% ipython --no-banner

In [1]: import numpy as np

In [2]: np.set_printoptions(precision=2, suppress=True, linewidth=100)

In [3]: data = np.array([[1, -2, 4, -8],
   ...:     [1, -1, 1, -1],
   ...:     [1, 0, 0, 0],
   ...:     [1, 1, 1, 1],
   ...:     [1, 2, 4, 8]])

In [4]: data
Out[4]: 
array([[ 1, -2,  4, -8],
       [ 1, -1,  1, -1],
       [ 1,  0,  0,  0],
       [ 1,  1,  1,  1],
       [ 1,  2,  4,  8]])

In [5]: round(float(np.linalg.norm(data[3], 1)), 2), round(np.linalg.norm(data[3], np.inf), 2)
Out[5]: (4.0, np.float64(1.0))

In [6]: np.linalg.norm(data, axis=0)
Out[6]: array([ 2.24,  3.16,  5.83, 11.4 ])

In [7]: np.linalg.norm(data, axis=2)
AxisError: axis 2 is out of bounds for array of dimension 2


In [8]: round(np.linalg.norm(data, "nuc"), 2)
Out[8]: np.float64(20.27)

In [9]: np.round(np.linalg.norm(data) ** 2 / np.linalg.norm(data, 2) ** 2, 2)
Out[9]: np.float64(1.29)

In [10]: np.linalg.norm(data, axis=1)
Out[10]: array([9.22, 2.  , 1.  , 2.  , 9.22])

In [11]: q, evecs = np.linalg.qr(data[:, :2])[0], np.linalg.qr(data[:, 2:])[0]

In [12]: sv = np.linalg.svd(q.T @ evecs, compute_uv=False)

In [13]: (sv > 0.9).sum()
Out[13]: np.int64(1)

In [14]: r0, g = data[3], data[4]

In [15]: r0 @ r0
Out[15]: np.int64(4)

In [16]: p = (r0 @ g) / (r0 @ r0) * r0

In [17]: np.outer(r0, g)
Out[17]: 
array([[1, 2, 4, 8],
       [1, 2, 4, 8],
       [1, 2, 4, 8],
       [1, 2, 4, 8]])

In [18]: p
Out[18]: array([3.75, 3.75, 3.75, 3.75])

In [19]: P = data @ np.linalg.solve(data.T @ data, data.T)

In [20]: np.diag(P)
Out[20]: array([0.99, 0.77, 0.49, 0.77, 0.99])

In [21]: np.round(np.linalg.eigvalsh(P), 2) + 0
Out[21]: array([0., 1., 1., 1., 1.])

In [22]: np.trace(P)
Out[22]: np.float64(4.0)

In [23]: np.round((np.eye(5) - P) @ data, 2) + 0
Out[23]: 
array([[0., 0., 0., 0.],
       [0., 0., 0., 0.],
       [0., 0., 0., 0.],
       [0., 0., 0., 0.],
       [0., 0., 0., 0.]])

In [24]: K = np.loadtxt("w.csv", delimiter=",")

In [25]: K
Out[25]: 
array([[-2., -6., -6.],
       [ 7., 21., 21.],
       [ 8., 24., 24.],
       [ 2.,  6.,  6.],
       [ 3.,  9.,  9.],
       [ 5., 15., 15.]])

In [26]: G = K.T @ K

In [27]: np.diag(G)
Out[27]: array([ 155., 1395., 1395.])

In [28]: (K @ K.T).shape
Out[28]: (6, 6)

In [29]: np.allclose(G, G.T)
Out[29]: True

In [30]: np.round(np.linalg.eigvalsh(G)[::-1], 2) + 0
Out[30]: array([2945.,    0.,    0.])

In [31]: U, sv, Vh = np.linalg.svd(K)

In [32]: evecs = Vh[:(sv > 1e-8).sum()]

In [33]: rng = np.random.default_rng(521)

In [34]: x0 = K[1] + -3 * K[0] + rng.integers(2) * np.eye(3)[1]

In [35]: x0
Out[35]: array([13., 39., 39.])

In [36]: round(np.linalg.norm(x0 - evecs.T @ evecs @ x0), 2)
Out[36]: np.float64(0.0)

In [37]: evecs.T @ evecs
Out[37]: 
array([[0.05, 0.16, 0.16],
       [0.16, 0.47, 0.47],
       [0.16, 0.47, 0.47]])

In [38]: out = K / np.sqrt((K ** 2).mean(axis=1, keepdims=True))

In [39]: np.linalg.matrix_rank(K - K.mean(axis=1, keepdims=True))
Out[39]: np.int64(1)

In [40]: out[1]
Out[40]: array([0.4 , 1.19, 1.19])

In [41]: np.linalg.norm(out, axis=1)
Out[41]: array([1.73, 1.73, 1.73, 1.73, 1.73, 1.73])

In [42]: np.linalg.matrix_rank(out) == np.linalg.matrix_rank(K)
Out[42]: np.True_

In [43]: K - K.mean(axis=1, keepdims=True)
Out[43]: 
array([[  2.67,  -1.33,  -1.33],
       [ -9.33,   4.67,   4.67],
       [-10.67,   5.33,   5.33],
       [ -2.67,   1.33,   1.33],
       [ -4.  ,   2.  ,   2.  ],
       [ -6.67,   3.33,   3.33]])
